>>> import numpy as np
>>> import numpy.linalg as la
>>> np.set_printoptions(precision=3, suppress=True, linewidth=140, floatmode="fixed")
>>> data = np.load("out13.npy")
>>> print(data)
[[1 0 0 0 0 0]
 [0 0 0 0 0 1]
 [0 1 0 0 0 0]
 [0 0 1 0 0 0]
 [0 0 0 1 0 0]
 [0 0 0 0 1 0]]
>>> # a transition matrix
>>> vec = np.array([2, 1, -1, -2, 2, -1])
>>> print(round(float(la.det(data)), 3))
1.0
>>> print([p for p in range(1, 25) if np.allclose(la.matrix_power(data, p), np.eye(6))])
[5, 10, 15, 20]
>>> rng = np.random.default_rng(292)
>>> labels = rng.permutation(6)
>>> print(labels)
[5 3 1 2 0 4]
>>> M2 = data[labels][:, labels]
>>> print(round(la.det(M2), 3), np.round(la.det(data[labels]), 3))
1.0 1.0
>>> print(np.sort(np.abs(la.eigvals(M2))))
[1.000 1.000 1.000 1.000 1.000 1.000]
>>> print(np.trace(M2))
1
>>> print(np.diag(M2))
[0 0 0 0 1 0]
>>> t3 = np.stack([data, 3 * data, data[::-1]])
>>> print(la.matrix_rank(t3.reshape(3, -1)))
2
>>> print(la.matrix_rank(t3))
[6 6 6]
>>> print(t3.sum(axis=0))
[[4 0 0 0 1 0]
 [0 0 0 1 0 4]
 [0 4 1 0 0 0]
 [0 1 4 0 0 0]
 [0 0 0 4 0 1]
 [1 0 0 0 4 0]]
>>> print(t3.shape)
(3, 6, 6)
>>> print(la.norm(t3, axis=(1, 2)))
[2.449 7.348 2.449]
>>> print(np.einsum("bij,cij->bc", t3, t3))
[[ 6 18  0]
 [18 54  0]
 [ 0  0  6]]
>>> X = np.loadtxt("data.csv", delimiter=",")
>>> print(X)
[[ 3.000  0.000  6.000  3.000  1.000  2.000  5.000  5.000]
 [ 9.000  4.000 16.000 13.000  3.000  6.000 13.000 15.000]
 [ 3.000  0.000  7.000  7.000  0.000  3.000  4.000  6.000]
 [ 5.000  2.000  9.000  5.000  2.000  3.000  8.000  8.000]
 [ 5.000  0.000 10.000  9.000  1.000  4.000  7.000  9.000]
 [ 7.000  2.000 13.000 11.000  2.000  5.000 10.000 12.000]
 [ 1.000  0.000  3.000  1.000  0.000  1.000  2.000  2.000]
 [ 7.000  2.000 13.000 11.000  2.000  5.000 10.000 12.000]
 [ 2.000  0.000  5.000  4.000  0.000  2.000  3.000  4.000]
 [ 3.000  0.000  7.000  7.000  0.000  3.000  4.000  6.000]
 [ 2.000  0.000  4.000  0.000  1.000  1.000  4.000  3.000]
 [ 4.000  0.000  8.000  6.000  1.000  3.000  6.000  7.000]
 [ 5.000  0.000 10.000  9.000  1.000  4.000  7.000  9.000]
 [ 9.000  4.000 16.000 13.000  3.000  6.000 13.000 15.000]
 [ 1.000  0.000  3.000  1.000  0.000  1.000  2.000  2.000]
 [ 9.000  4.000 16.000 13.000  3.000  6.000 13.000 15.000]
 [ 2.000  0.000  4.000  0.000  1.000  1.000  4.000  3.000]
 [ 4.000  2.000  7.000  2.000  2.000  2.000  7.000  6.000]]
>>> # rank 4
>>> left, s, Vt = la.svd(X)
>>> vecs = Vt[:(s > 1e-8).sum()]
>>> vec = X[1] + 5 * X[3] + rng.integers(2) * np.eye(8)[2]
>>> print(vec)
[34.000 14.000 62.000 38.000 13.000 21.000 53.000 55.000]
>>> print(la.matrix_rank(np.vstack([X, vec])))
5
>>> print(np.diag(vecs.T @ vecs))
[0.219 1.000 0.703 0.883 0.392 0.102 0.449 0.251]
>>> print(round(la.norm(vec - vecs.T @ vecs @ vec), 3))
0.545
>>> A = np.loadtxt("layer10.csv", delimiter=",")
>>> print(A)
[[-0.247 -0.167 -0.056  0.611  0.732]
 [-0.370 -0.149  0.820  0.263 -0.316]
 [ 0.452 -0.698 -0.182  0.392 -0.348]
 [ 0.329 -0.438  0.426 -0.531  0.486]
 [ 0.699  0.520  0.332  0.351  0.087]]
>>> # columns are unit length and at right angles
>>> u = np.array([5, 5])
>>> print(np.cross(A[1, :3], A[4, :3]))
[-0.476  0.696 -0.088]
>>> print(np.convolve(A[1], u))
[-1.851 -2.597  3.353  5.412 -0.264 -1.578]
>>> print(np.round(np.correlate(A[1], A[4], "full"), 3) + 0)
[-0.032 -0.143 -0.104  0.068  0.000  0.298  0.605  0.020 -0.221]
>>> vec = np.array([-4, 4, -7, -4, -9])
>>> print(5 - la.matrix_rank(A - np.eye(5), tol=1e-8))
1
>>> print(round(la.det(A), 3))
1.0
>>> print([p for p in range(1, 25) if np.allclose(la.matrix_power(A, p), np.eye(5))])
[]
>>> print(round(la.norm(vec), 3), np.round(la.norm(A @ vec), 3))
13.342 13.342
>>> O, vecs = la.qr(A[:, :3])[0], la.qr(A[:, 3:])[0]
>>> s = la.svd(O.T @ vecs, compute_uv=False)
>>> print(s.round(3) + 0)
[0.000 0.000]
>>> print(round(float(la.norm(O @ O.T - vecs @ vecs.T, 2)), 3))
1.0
>>> print(np.round(A.T @ A, 3) + 0)
[[1.000 0.000 0.000 0.000 0.000]
 [0.000 1.000 0.000 0.000 0.000]
 [0.000 0.000 1.000 0.000 0.000]
 [0.000 0.000 0.000 1.000 0.000]
 [0.000 0.000 0.000 0.000 1.000]]
>>> print(la.svd(A, compute_uv=False))
[1.000 1.000 1.000 1.000 1.000]
>>> F = np.loadtxt("x.csv", delimiter=",")
>>> print(F)
[[ 3.000 -3.000 -7.000 -6.000  2.000 -1.000  2.000]
 [ 7.000 -3.000 -9.000 -1.000  2.000 -3.000  4.000]
 [ 1.000 -2.000 -1.000 -4.000  0.000 -3.000  4.000]
 [-7.000  5.000  7.000 -4.000 -2.000  2.000  5.000]
 [-6.000  9.000 -3.000  1.000 -4.000  5.000  3.000]
 [-3.000  9.000  1.000 -7.000  4.000  5.000  4.000]
 [ 0.000  0.000  0.000  0.000  0.000  0.000  8.000]]
>>> labels = rng.permutation(7)
>>> print(labels)
[6 5 2 4 3 0 1]
>>> M2 = F[labels][:, labels]
>>> print(np.diag(M2))
[ 8.000  5.000 -1.000 -4.000 -4.000  3.000 -3.000]
>>> print(np.allclose(M2, F))
False
>>> print(np.sort(np.abs(la.eigvals(M2))))
[1.413 1.413 7.104 7.104 7.339 8.000 8.707]
>>> print(round(float(la.det(M2)), 3), np.round(la.det(F[labels]), 3))
-51504.0 -51504.0
>>> print(round(np.log10(la.cond(F))))
2
>>> print(la.cond(F) > 100)
True
>>> print(la.matrix_rank(F, rtol=0.1))
5
>>> print(round(float(la.norm(F, 2) / la.norm(F)), 3))
0.717
>>> print(np.abs(la.svd(F)[2][-1]))
[0.625 0.017 0.220 0.218 0.562 0.444 0.005]
>>> print([round(float(x), 3) for x in la.svd(F, compute_uv=False)[:3]])
[21.965, 15.888, 10.173]
>>> m1 = np.array([[-5, -2, 1, 0, -3, -1, -3, -2],
...     [5, -5, -1, -3, 1, 5, 2, -2],
...     [-1, -3, 5, 1, 0, -4, 2, 2]]) * (rng.random((3, 8)) < 0.3)
>>> print(m1)
[[ 0 -2  1  0  0  0  0  0]
 [ 0 -5  0 -3  0  0  0  0]
 [ 0  0  0  1  0  0  2  0]]
>>> M2 = m1 / la.norm(m1, axis=1, keepdims=True)
>>> cov = M2 @ M2.T
>>> print(np.round(np.degrees(np.arccos(np.clip(cov[0, 1], -1, 1))), 3))
39.918
>>> print(np.argwhere(np.triu(np.abs(cov) > 0.95, 1)))
[]
>>> print(cov[0])
[1.000 0.767 0.000]
>>> print(cov)
[[ 1.000  0.767  0.000]
 [ 0.767  1.000 -0.230]
 [ 0.000 -0.230  1.000]]
>>> M2 = np.array([[-8, -1, -5],
...     [-1, -7, 2],
...     [-3, -9, 4],
...     [-5, 6, -3],
...     [5, 7, 2],
...     [-7, 2, -6],
...     [-6, -8, -6],
...     [1, 8, 6]])
>>> print(np.einsum("ij,ij->i", m1, m1))
[ 5 34  5]
>>> print(np.einsum("ik,kj->ij", m1, M2))
[[ -1   5   0]
 [ 20  17  -1]
 [-17 -10 -15]]
>>> print(la.matrix_rank(np.vstack([m1, M2.T])))
6
>>> print(np.einsum("ik,kj->ji", m1, M2))
[[ -1  20 -17]
 [  5  17 -10]
 [  0  -1 -15]]
>>> print(np.einsum("ij->j", m1))
[ 0 -7  1 -2  0  0  2  0]
>>> print(np.round(la.norm(m1[0] - m1[1]), 3))
4.359
>>> print(round(la.norm(m1, 2), 3))
6.113
>>> print(la.norm(m1, axis=1).argmax())
1
>>> print(la.norm(m1, axis=0))
[0.000 5.385 1.000 3.162 0.000 0.000 2.000 0.000]
>>> print(m1[0] @ m1[1])
10
>>> W1 = np.array([[2, -1, -1, 0],
...     [2, 0, -3, 3],
...     [-1, -1, 3, 3],
...     [2, 0, 3, 3],
...     [1, 2, 0, 3],
...     [-1, 1, -3, -2],
...     [1, -1, -1, 0],
...     [-1, 3, -3, 0]])
>>> beta = np.array([-1, -1, 0, 1])
>>> hid = np.maximum(X @ W1 + beta, 0)
>>> print((hid > 0).mean(axis=0))
[0.778 0.889 0.333 1.000]
>>> print(la.matrix_rank(hid))
4
>>> print(hid)
[[ 4.000  4.000  0.000 27.000]
 [30.000 18.000  0.000 97.000]
 [ 7.000  6.000  8.000 37.000]
 [13.000  8.000  0.000 49.000]
 [12.000 10.000  6.000 53.000]
 [21.000 14.000  0.000 75.000]
 [ 0.000  0.000  0.000 11.000]
 [21.000 14.000  0.000 75.000]
 [ 3.000  3.000  4.000 24.000]
 [ 7.000  6.000  8.000 37.000]
 [ 0.000  1.000  0.000 14.000]
 [ 8.000  7.000  2.000 40.000]
 [12.000 10.000  6.000 53.000]
 [30.000 18.000  0.000 97.000]
 [ 0.000  0.000  0.000 11.000]
 [30.000 18.000  0.000 97.000]
 [ 0.000  1.000  0.000 14.000]
 [ 9.000  5.000  0.000 36.000]]
>>> print((hid > 0).astype(int))
[[1 1 0 1]
 [1 1 0 1]
 [1 1 1 1]
 [1 1 0 1]
 [1 1 1 1]
 [1 1 0 1]
 [0 0 0 1]
 [1 1 0 1]
 [1 1 1 1]
 [1 1 1 1]
 [0 1 0 1]
 [1 1 1 1]
 [1 1 1 1]
 [1 1 0 1]
 [0 0 0 1]
 [1 1 0 1]
 [0 1 0 1]
 [1 1 0 1]]
>>> C = np.array([[-2, 2], [-2, -2], [-1, -2], [3, 1]])
>>> print((hid @ C).round(6).argmax(axis=1))
[0 0 0 0 0 0 0 0 0 0 0 0 0 0 0 0 0 0]
>>> print(np.abs(m1).max())
5
>>> print(m1 - m1[0])
[[ 0  0  0  0  0  0  0  0]
 [ 0 -3 -1 -3  0  0  0  0]
 [ 0  2 -1  1  0  0  2  0]]
>>> print(m1.sum(axis=0))
[ 0 -7  1 -2  0  0  2  0]
>>> m1[:, 8]
Traceback (most recent call last):
  File "<python-input-98>", line 1, in <module>
    m1[:, 8]
    ~~^^^^^^
IndexError: index 8 is out of bounds for axis 1 with size 8
>>> print(np.diff(m1, axis=0))
[[ 0 -3 -1 -3  0  0  0  0]
 [ 0  5  0  4  0  0  2  0]]
>>> print(la.matrix_rank(m1))
3
>>> J = np.loadtxt("m.csv", delimiter=",")
>>> print(J)
[[ 0.674  0.232  1.454  3.214  6.467]
 [ 0.165 -0.469 -2.971 -0.781  2.575]
 [-5.035 -1.953 -1.768 -0.194 -1.723]
 [-3.947 -0.064  0.785  0.384 -2.610]
 [ 2.819  0.572  3.109  1.670  6.482]
 [-3.485  0.798  1.093  1.338 -1.222]
 [-4.811  1.811 -0.544  0.541 -1.883]
 [ 0.729  2.819  2.871  3.921  5.812]
 [ 3.094  0.844 -3.316 -1.722  1.839]
 [ 2.867  0.130  3.205  3.081  6.066]
 [-4.902  0.899  0.858  1.874 -2.069]
 [ 2.688  0.499 -1.886 -1.719  0.774]
 [ 2.439  1.856  2.293  2.451  6.059]
 [ 1.867  0.341 -3.540 -2.553  1.850]
 [-3.087  1.191 -0.801  1.804 -0.899]
 [-3.682  0.393  1.203  1.380 -2.372]]
>>> cov = np.cov(J, rowvar=False)
>>> print(cov.shape)
(5, 5)
>>> print(np.argwhere(np.triu(np.abs(np.corrcoef(J.T)) > 0.8, 1)))
[[0 4]
 [2 3]]
>>> print(la.eigvalsh(cov)[::-1])
[22.132  9.033  1.164  0.844  0.183]
>>> print(np.polyfit(J[:, 0], J[:, 1], 1))
[0.060 0.662]
>>> print(np.argsort(-J.std(axis=0).round(6), kind="stable"))
[4 0 2 3 1]
>>> print(J.std(axis=0))
[3.146 1.033 2.226 1.846 3.457]
>>> mat = np.array([[1, 1, -1, -1, 1, 1, -1, -1],
...     [1, -1, 1, -1, -1, 1, -1, 1],
...     [1, 1, -1, -1, -1, -1, 1, 1],
...     [1, -1, 1, -1, 1, -1, 1, -1],
...     [1, -1, -1, 1, 1, -1, -1, 1]])
>>> u, v = mat[3], mat[0]
>>> print(u @ v)
0
>>> print(u @ u)
8
>>> pr = (u @ v) / (u @ u) * u
>>> print(pr)
[ 0.000 -0.000  0.000 -0.000  0.000 -0.000  0.000 -0.000]
>>> print(la.matrix_rank(np.outer(u, v)))
1
>>> print((v - pr) @ u)
0.0
>>> t3 = np.stack([mat, -3 * mat, mat[::-1]])
>>> print(t3.shape)
(3, 5, 8)
>>> print(la.matrix_rank(t3))
[5 5 5]
>>> print(np.einsum("bij,cij->bc", t3, t3))
[[  40 -120    8]
 [-120  360  -24]
 [   8  -24   40]]
>>> print(la.norm(t3, axis=(1, 2)))
[ 6.325 18.974  6.325]
>>> C = 20 * np.array([[0.2, -0.7, 0.3, -1.0],
...     [2.0, -0.3, -1.5, -1.1],
...     [0.5, 0.8, -1.3, 0.1]])
>>> labels = rng.integers(0, 3, 16)
>>> M = C[labels] + rng.normal(size=(16, 4))
>>> print(M)
[[  4.980 -16.961   5.332 -20.518]
 [  1.844 -14.278   4.321 -19.065]
 [ 38.813  -6.050 -31.451 -24.710]
 [  5.399 -15.210   5.859 -20.164]
 [  3.745 -13.816   6.146 -18.719]
 [ 41.507  -4.676 -31.830 -20.582]
 [  3.741 -14.175   7.356 -20.623]
 [ 10.387  16.049 -26.238   1.016]
 [  4.670 -13.869   6.589 -20.615]
 [ 41.205  -6.211 -28.588 -19.759]
 [  3.860 -13.088   7.408 -18.951]
 [  4.356 -15.692   8.141 -19.434]
 [  3.627 -14.822   6.928 -20.779]
 [ 10.600  16.346 -27.165   0.830]
 [ 41.385  -6.794 -30.611 -21.719]
 [  3.221 -16.325   7.289 -19.267]]
>>> vec = np.array([1, 3, 1, 3])
>>> y = M @ vec
>>> print(np.round(la.pinv(M) @ M, 3) + 0)
[[1.000 0.000 0.000 0.000]
 [0.000 1.000 0.000 0.000]
 [0.000 0.000 1.000 0.000]
 [0.000 0.000 0.000 1.000]]
>>> print(la.lstsq(M, y)[0])
[1.000 3.000 1.000 3.000]
>>> y = y + 0.1 * rng.normal(size=16)
>>> print(y)
[-102.258  -93.891  -84.898  -94.860  -87.845  -65.964  -93.429   35.101  -92.230  -65.169  -84.842  -92.900  -96.244   35.046  -74.663
  -96.331]
>>> beta, *_ = la.lstsq(M, y)
>>> print(beta.round())
[1.000 3.000 1.000 3.000]
>>> print(np.round(M.T @ (y - M @ beta), 3) + 0)
[0.000 0.000 0.000 0.000]
>>> print([round(float(la.norm(la.solve(M.T @ M + lam * np.eye(4), M.T @ y))), 2) for lam in (0, 1, 10, 100)])
[4.48, 4.4, 4.05, 3.67]
